% python3 -q
>>> import numpy as np
>>> np.set_printoptions(precision=1, suppress=True, linewidth=100)
>>> W0 = np.load("sample13.npy")
>>> W0
array([[  23,    0,    2,    1,    5,   -3,    1],
       [   1,   41,    0,    3,    4,    5,   -4],
       [  -1,    5,  -22,   -3,    5,    5,   -1],
       [   2,   -4,   -3,  142,    0,   -3,    3],
       [   3,    4,    3,    3,   36,    0,    5],
       [   1,   -2,    0,   -3,    5, -120,    1],
       [   5,    5,    0,    3,   -1,   -3, -101]])
>>> np.round(np.linalg.norm(W0, "nuc"), 1)
np.float64(486.6)
>>> round(float(np.linalg.norm(W0[2] - W0[3])), 1)
146.9
>>> round(float(np.linalg.norm(W0) ** 2 / np.linalg.norm(W0, 2) ** 2), 1)
2.4
>>> np.linalg.norm(W0, axis=1)
array([ 23.9,  41.8,  23.9, 142.2,  36.9, 120.2, 101.3])
>>> np.round(np.linalg.norm(W0[2], 1), 1), round(np.linalg.norm(W0[2], np.inf), 1)
(np.float64(42.0), np.float64(22.0))
>>> np.trace(W0)
np.int64(-1)
>>> print(round(float(np.abs(np.linalg.eigvals(W0)).max()), 1))
142.0
>>> np.linalg.determinant(W0)
Traceback (most recent call last):
  File "<python-input-11>", line 1, in <module>
    np.linalg.determinant(W0)
    ^^^^^^^^^^^^^^^^^^^^^
AttributeError: module 'numpy.linalg' has no attribute 'determinant'
>>> print(np.sort(np.abs(np.linalg.eigvals(W0))))
[ 21.9  22.3  34.4  43.8 101.  119.8 142. ]
>>> u = np.array([-2, -1, -1, 1, -2, -1, 2])
>>> M2 = W0 + np.outer(u, np.eye(7)[0])
>>> M2
array([[  21.,    0.,    2.,    1.,    5.,   -3.,    1.],
       [   0.,   41.,    0.,    3.,    4.,    5.,   -4.],
       [  -2.,    5.,  -22.,   -3.,    5.,    5.,   -1.],
       [   3.,   -4.,   -3.,  142.,    0.,   -3.,    3.],
       [   1.,    4.,    3.,    3.,   36.,    0.,    5.],
       [   0.,   -2.,    0.,   -3.,    5., -120.,    1.],
       [   7.,    5.,    0.,    3.,   -1.,   -3., -101.]])
>>> np.round(np.linalg.det(M2) / np.linalg.det(W0), 1), round(1 + np.linalg.solve(W0, u)[0], 1)
(np.float64(0.9), np.float64(0.9))
>>> np.linalg.matrix_rank(np.linalg.inv(M2) - np.linalg.inv(W0), tol=1e-8)
np.int64(1)
>>> rng = np.random.default_rng(85470)
>>> lab = rng.permutation(7)
>>> M2 = W0[:, lab] * rng.choice([-1, 1], 7)
>>> M2
array([[  -3,    0,  -23,    1,   -5,    2,    1],
       [   5,   41,   -1,    3,   -4,    0,   -4],
       [   5,    5,    1,   -3,   -5,  -22,   -1],
       [  -3,   -4,   -2,  142,    0,   -3,    3],
       [   0,    4,   -3,    3,  -36,    3,    5],
       [-120,   -2,   -1,   -3,   -5,    0,    1],
       [  -3,    5,   -5,    3,    1,    0, -101]])
>>> Uu, _, VT = np.linalg.svd(W0.T @ M2)
>>> np.round(Uu @ VT, 1) + 0
array([[ 0.,  0., -1.,  0.,  0.,  0.,  0.],
       [ 0.,  1.,  0.,  0.,  0.,  0.,  0.],
       [ 0.,  0.,  0.,  0.,  0.,  1.,  0.],
       [ 0.,  0.,  0.,  1.,  0.,  0.,  0.],
       [ 0.,  0.,  0.,  0., -1.,  0.,  0.],
       [ 1.,  0.,  0.,  0.,  0.,  0.,  0.],
       [ 0.,  0.,  0.,  0.,  0.,  0.,  1.]])
